In [1]: import numpy as np

In [2]: np.set_printoptions(suppress=True, linewidth=120)

In [3]: feats = np.load("m.npy")

In [4]: feats
Out[4]: 
array([[0.8, 0. , 0.2],
       [0.2, 0.4, 0.4],
       [0.3, 0.2, 0.5]])

In [5]: q, evecs = np.linalg.qr(feats[:, :1])[0], np.linalg.qr(feats[:, 1:])[0]

In [6]: sig = np.linalg.svd(q.T @ evecs, compute_uv=False)

In [7]: sig.round(1)
Out[7]: array([0.8])

In [8]: np.round(np.degrees(np.arccos(sig.clip(0, 1))), 1)
Out[8]: array([37.5])

In [9]: M2 = np.linalg.inv(feats)

In [10]: round(float(np.linalg.slogdet(feats)[0]), 1)
Out[10]: 1.0

In [11]: (np.abs(M2) > 1e-9).astype(int)
Out[11]: 
array([[1, 1, 1],
       [1, 1, 1],
       [1, 1, 1]])

In [12]: np.round(np.linalg.inv(M2), 1) + 0
Out[12]: 
array([[0.8, 0. , 0.2],
       [0.2, 0.4, 0.4],
       [0.3, 0.2, 0.5]])

In [13]: np.round(np.linalg.det(feats) * np.linalg.det(M2), 1)
Out[13]: np.float64(1.0)

In [14]: q = feats.astype(float).copy()

In [15]: for j in range(3):
    ...:     q[:, j] -= q[:, :j] @ (q[:, :j].T @ q[:, j])
    ...:     q[:, j] /= np.linalg.norm(q[:, j])
    ...: 

In [16]: q.round(1)
Out[16]: 
array([[ 0.9, -0.3, -0.2],
       [ 0.2,  0.9, -0.4],
       [ 0.3,  0.3,  0.9]])

In [17]: np.round(q.T @ q, 1) + 0
Out[17]: 
array([[1., 0., 0.],
       [0., 1., 0.],
       [0., 0., 1.]])

In [18]: np.round(np.einsum("ij,ji->", q, q), 1)
Out[18]: np.float64(1.7)

In [19]: np.round(np.kron(np.eye(2, dtype=int), q), 1)
Out[19]: 
array([[ 0.9, -0.3, -0.2,  0. , -0. , -0. ],
       [ 0.2,  0.9, -0.4,  0. ,  0. , -0. ],
       [ 0.3,  0.3,  0.9,  0. ,  0. ,  0. ],
       [ 0. , -0. , -0. ,  0.9, -0.3, -0.2],
       [ 0. ,  0. , -0. ,  0.2,  0.9, -0.4],
       [ 0. ,  0. ,  0. ,  0.3,  0.3,  0.9]])

In [20]: np.round(np.linalg.eigvals(q).sum().real, 1)
Out[20]: np.float64(2.7)

In [21]: np.round(np.linalg.eigvals(q), 1)
Out[21]: array([0.8+0.6j, 0.8-0.6j, 1. +0.j ])

In [22]: round(float(np.einsum("ii->", q)), 1)
Out[22]: 2.7

In [23]: np.round(np.poly(q), 1)
Out[23]: array([ 1. , -2.7,  2.7, -1. ])

In [24]: A = np.loadtxt("x.csv", delimiter=",")

In [25]: A
Out[25]: 
array([[-105.6,  -45.1, -119.4],
       [ -79.2,  -34.6,  -89.9],
       [ -77.1,  -33.7,  -87.6],
       [ -60.6,  -26.9,  -69. ],
       [ -57.5,  -25.6,  -65.5],
       [ -46.2,  -20.8,  -52.7],
       [  -1.8,   -0.5,   -1.8],
       [  -1.3,   -0.3,   -1.3],
       [  -0.4,   -0.1,   -0.3],
       [   0.3,    0. ,    0.3],
       [   0.4,    0. ,    0.3],
       [   0.9,    0. ,    0.7],
       [   1.7,   -0.1,    1.2],
       [   1.8,   -0.1,    1.3],
       [   1.9,   -0.2,    1.4],
       [   1.9,   -0.2,    1.4],
       [   2.4,   -0.4,    1.7],
       [   3.9,   -1. ,    2.4],
       [  12. ,   -4. ,    7. ],
       [  16.9,   -5.2,   10.3],
       [  21.5,   -6.1,   13.5],
       [  49.1,   -9.1,   34.7]])

In [26]: # row 15 repeats row 14

In [27]: M2 = np.c_[A[:, :2] @ np.array([[1, 3], [1, 0]]), np.array([-9, -1, 0, -5, -6, 1, 0, -2, -8, -3, -5, -4, 8, 2, -9, 0, -7, -7, 3, 9, 4, 9])]

In [28]: M2.round(1)
Out[28]: 
array([[-150.7, -316.8,   -9. ],
       [-113.8, -237.6,   -1. ],
       [-110.8, -231.3,    0. ],
       [ -87.5, -181.8,   -5. ],
       [ -83.1, -172.5,   -6. ],
       [ -67. , -138.6,    1. ],
       [  -2.3,   -5.4,    0. ],
       [  -1.6,   -3.9,   -2. ],
       [  -0.5,   -1.2,   -8. ],
       [   0.3,    0.9,   -3. ],
       [   0.4,    1.2,   -5. ],
       [   0.9,    2.7,   -4. ],
       [   1.6,    5.1,    8. ],
       [   1.7,    5.4,    2. ],
       [   1.7,    5.7,   -9. ],
       [   1.7,    5.7,    0. ],
       [   2. ,    7.2,   -7. ],
       [   2.9,   11.7,   -7. ],
       [   8. ,   36. ,    3. ],
       [  11.7,   50.7,    9. ],
       [  15.4,   64.5,    4. ],
       [  40. ,  147.3,    9. ]])

In [29]: np.linalg.matrix_rank(M2)
Out[29]: np.int64(3)

In [30]: np.round(np.linalg.norm(np.linalg.qr(A)[0].T @ M2, axis=0) ** 2 / ((M2 ** 2).sum(axis=0) + 1e-12), 1)
Out[30]: array([1. , 1. , 0.3])

In [31]: np.linalg.matrix_rank(np.c_[A, M2])
Out[31]: np.int64(4)

In [32]: cen = A - A.mean(axis=0)

In [33]: evecs = np.linalg.svd(cen)[2][:2]

In [34]: M2 = cen - cen @ evecs.T @ evecs

In [35]: np.round(M2.std(axis=0), 1) + 0
Out[35]: array([0. , 0. , 0.1])

In [36]: np.linalg.norm(M2, axis=1).round(6).argmax()
Out[36]: np.int64(0)

In [37]: round(np.linalg.norm(M2) / np.linalg.norm(cen), 1)
Out[37]: np.float64(0.0)

In [38]: np.round((cen @ evecs.T).std(axis=0), 1)
Out[38]: array([56.6,  6. ])

In [39]: np.round(np.diag(evecs.T @ evecs), 1)
Out[39]: array([0.7, 0.8, 0.5])

In [40]: cen = (A - A.mean(axis=0)) / A.std(axis=0)

In [41]: np.argwhere(np.abs(cen) > 2)
Out[41]: 
array([[0, 0],
       [0, 1],
       [0, 2]])

In [42]: c = np.linalg.lstsq(np.delete(cen, 2, axis=1), cen[:, 2])[0]

In [43]: round(float(1 - np.var(cen[:, 2] - np.delete(cen, 2, axis=1) @ c)), 1)
Out[43]: 1.0

In [44]: np.abs(c).argmax()
Out[44]: np.int64(0)

In [45]: c.round(1)
Out[45]: array([0.8, 0.2])

In [46]: M2 = np.array([[3, 3], [-3, 2], [0, -2]])

In [47]: np.linalg.matrix_rank(feats @ M2)
Out[47]: np.int64(2)

In [48]: np.round(M2.T @ feats.T, 1)
Out[48]: 
array([[ 2.4, -0.6,  0.3],
       [ 2. ,  0.6,  0.3]])

In [49]: np.round(np.einsum("ik,kj->ij", feats, M2), 1)
Out[49]: 
array([[ 2.4,  2. ],
       [-0.6,  0.6],
       [ 0.3,  0.3]])

In [50]: np.round(feats @ M2, 1)
Out[50]: 
array([[ 2.4,  2. ],
       [-0.6,  0.6],
       [ 0.3,  0.3]])

In [51]: np.vstack([feats, M2.T]).shape
Out[51]: (5, 3)

In [52]: np.round(np.einsum("ik,kj->ji", feats, M2), 1)
Out[52]: 
array([[ 2.4, -0.6,  0.3],
       [ 2. ,  0.6,  0.3]])

In [53]: np.round(np.einsum("ij->j", feats), 1)
Out[53]: array([1.3, 0.6, 1.1])

In [54]: W0 = np.load("a.npy")

In [55]: W0
Out[55]: 
array([[  5,   0, -15,  10,  10, -15],
       [  2,   0,  -6,   4,   4,  -6],
       [ -5,   0,  15, -10, -10,  15],
       [  5,   0, -15,  10,  10, -15],
       [  3,   0,  -9,   6,   6,  -9]])

In [56]: left, sig, vt = np.linalg.svd(W0)

In [57]: np.argmax(sig[:-1] / (sig[1:] + 1e-6)) + 1
Out[57]: np.int64(1)

In [58]: M2 = left[:, :1] @ np.diag(sig[:1]) @ vt[:1]

In [59]: np.linalg.matrix_rank(W0, rtol=0.05)
Out[59]: np.int64(1)

In [60]: M2.round(1)
Out[60]: 
array([[  5.,   0., -15.,  10.,  10., -15.],
       [  2.,   0.,  -6.,   4.,   4.,  -6.],
       [ -5.,   0.,  15., -10., -10.,  15.],
       [  5.,   0., -15.,  10.,  10., -15.],
       [  3.,   0.,  -9.,   6.,   6.,  -9.]])

In [61]: round(np.linalg.norm(W0 - M2) / np.linalg.norm(W0), 1)
Out[61]: np.float64(0.0)

In [62]: round(np.abs(W0 - M2).max(), 1)
Out[62]: np.float64(0.0)

In [63]: round(float(np.linalg.norm(W0, 2) / np.linalg.norm(W0)), 1)
Out[63]: 1.0

In [64]: np.linalg.matrix_rank(W0, rtol=0.1)
Out[64]: np.int64(1)

In [65]: np.argsort(-np.linalg.norm(W0, axis=0).round(6), kind="stable")[:3]
Out[65]: array([2, 5, 3])

In [66]: M2 = W0 / np.sqrt((W0 ** 2).mean(axis=1, keepdims=True))

In [67]: np.round(np.linalg.norm(M2, axis=1), 1)
Out[67]: array([2.4, 2.4, 2.4, 2.4, 2.4])

In [68]: np.linalg.matrix_rank(M2) == np.linalg.matrix_rank(W0)
Out[68]: np.True_

In [69]: np.linalg.matrix_rank(W0 - W0.mean(axis=1, keepdims=True))
Out[69]: np.int64(1)

In [70]: np.round(W0 - W0.mean(axis=1, keepdims=True), 1)
Out[70]: 
array([[  5.8,   0.8, -14.2,  10.8,  10.8, -14.2],
       [  2.3,   0.3,  -5.7,   4.3,   4.3,  -5.7],
       [ -5.8,  -0.8,  14.2, -10.8, -10.8,  14.2],
       [  5.8,   0.8, -14.2,  10.8,  10.8, -14.2],
       [  3.5,   0.5,  -8.5,   6.5,   6.5,  -8.5]])

In [71]: left, sig, vt = np.linalg.svd(W0)

In [72]: evecs = vt[:(sig > 1e-8).sum()]

In [73]: rng = np.random.default_rng(97)

In [74]: x0 = W0[2] + -2 * W0[1] + rng.integers(2) * np.eye(6)[4]

In [75]: x0
Out[75]: array([ -9.,   0.,  27., -18., -18.,  27.])

In [76]: np.round(np.diag(evecs.T @ evecs), 1) + 0
Out[76]: array([0. , 0. , 0.3, 0.1, 0.1, 0.3])

In [77]: np.round(evecs.T @ evecs, 1) + 0
Out[77]: 
array([[ 0. ,  0. , -0.1,  0.1,  0.1, -0.1],
       [ 0. ,  0. ,  0. ,  0. ,  0. ,  0. ],
       [-0.1,  0. ,  0.3, -0.2, -0.2,  0.3],
       [ 0.1,  0. , -0.2,  0.1,  0.1, -0.2],
       [ 0.1,  0. , -0.2,  0.1,  0.1, -0.2],
       [-0.1,  0. ,  0.3, -0.2, -0.2,  0.3]])

In [78]: np.round(np.linalg.norm(x0 - evecs.T @ evecs @ x0), 1)
Out[78]: np.float64(0.0)

In [79]: np.allclose(evecs.T @ evecs @ x0, x0)
Out[79]: True

In [80]: np.allclose(W0[:-1].T @ np.linalg.lstsq(W0[:-1].T, W0[-1])[0], W0[-1])
Out[80]: True

In [81]: np.abs(np.diag(np.linalg.qr(W0)[1])) > 1e-9
Out[81]: array([ True, False, False, False, False])

In [82]: np.round(np.trace(np.linalg.pinv(W0) @ W0), 1)
Out[82]: np.float64(1.0)

In [83]: C = np.array([[-0.7, 1.2, -0.4, -0.4], [0.8, 1.8, 0.1, -0.4]])

In [84]: K = np.array([[5, 5],
    ...:     [2, 5],
    ...:     [2, 1],
    ...:     [2, 0],
    ...:     [3, 2],
    ...:     [5, 1],
    ...:     [1, 4],
    ...:     [4, 1],
    ...:     [1, 5],
    ...:     [2, 1],
    ...:     [0, 1],
    ...:     [2, 0],
    ...:     [5, 4],
    ...:     [1, 1],
    ...:     [2, 2],
    ...:     [4, 0],
    ...:     [3, 1]]) @ C + 0.1 * rng.normal(size=(17, 4))

In [85]: K.round(1) + 0
Out[85]: 
array([[ 0.6, 15. , -1.6, -4.1],
       [ 2.5, 11.4, -0.4, -2.7],
       [-0.7,  4.3, -0.7, -1.3],
       [-1.6,  2.4, -0.7, -0.8],
       [-0.5,  7.2, -1. , -2. ],
       [-2.6,  7.9, -1.8, -2.6],
       [ 2.4,  8.3,  0.1, -2.2],
       [-2.1,  6.6, -1.7, -1.9],
       [ 3.4, 10.1,  0.1, -2.4],
       [-0.7,  4.1, -0.5, -1.2],
       [ 0.7,  1.7,  0.3, -0.5],
       [-1.5,  2.3, -0.6, -0.9],
       [-0.3, 13.3, -1.7, -3.6],
       [ 0. ,  2.9, -0.3, -0.6],
       [ 0.2,  6. , -0.6, -1.7],
       [-2.6,  4.7, -1.7, -1.5],
       [-1.4,  5.5, -1. , -1.5]])

In [86]: # column 1 dominates

In [87]: cen = K - K.mean(axis=0)

In [88]: evecs = np.linalg.svd(cen)[2][:2]

In [89]: M2 = cen - cen @ evecs.T @ evecs

In [90]: np.linalg.norm(M2, axis=1).round(6).argmax()
Out[90]: np.int64(13)
